>>> import numpy as np
>>> import numpy.linalg as la
>>> np.set_printoptions(suppress=True, linewidth=160)
>>> A2 = np.array([[5, 3, 0], [2, 1, 2], [5, 4, 4]])
>>> m1 = np.triu(A2, 1)
>>> m1
array([[0, 3, 0],
       [0, 0, 2],
       [0, 0, 0]])
>>> C2 = m1.T @ m1
>>> np.round(la.eigvalsh(C2)[::-1], 2)
array([9., 4., 0.])
>>> np.trace(C2), (m1 ** 2).sum()
(np.int64(13), np.int64(13))
>>> (m1 @ m1.T).shape
(3, 3)
>>> C2
array([[0, 0, 0],
       [0, 9, 0],
       [0, 0, 4]])
>>> rank = la.matrix_rank(m1)
>>> rank
np.int64(2)
>>> null = la.svd(m1)[2][rank:].T
>>> null[:, 0] / null[np.abs(null[:, 0]).round(6).argmax(), 0]
array([1., 0., 0.])
>>> [int(la.matrix_rank(np.delete(m1, i, axis=0))) for i in range(3)]
[1, 1, 2]
>>> np.allclose(m1 @ null, 0)
True
>>> null.shape
(3, 1)
>>> left, s, VT = la.svd(m1)
>>> V = VT[:(s > 1e-8).sum()]
>>> rng = np.random.default_rng(91)
>>> x = m1[2] + -2 * m1[0] + rng.integers(2) * np.eye(3)[0]
>>> x
array([ 1., -6.,  0.])
>>> np.allclose(V.T @ V @ x, x)
False
>>> np.diag(V.T @ V)
array([0., 1., 1.])
>>> V.T @ V
array([[0., 0., 0.],
       [0., 1., 0.],
       [0., 0., 1.]])
>>> np.round(la.norm(x - V.T @ V @ x), 2)
np.float64(1.0)
>>> la.matrix_rank(np.vstack([m1, x]))
np.int64(3)
>>> (m1 - m1.T) / 2
array([[ 0. ,  1.5,  0. ],
       [-1.5,  0. ,  1. ],
       [ 0. , -1. ,  0. ]])
>>> round(float(la.det(m1)), 2)
0.0
>>> la.matrix_power(m1, 3)
array([[0, 0, 0],
       [0, 0, 0],
       [0, 0, 0]])
>>> np.trace(m1)
np.int64(0)
>>> np.allclose(m1, m1.T)
False
>>> (m1 + m1.T) / 2
array([[0. , 1.5, 0. ],
       [1.5, 0. , 1. ],
       [0. , 1. , 0. ]])
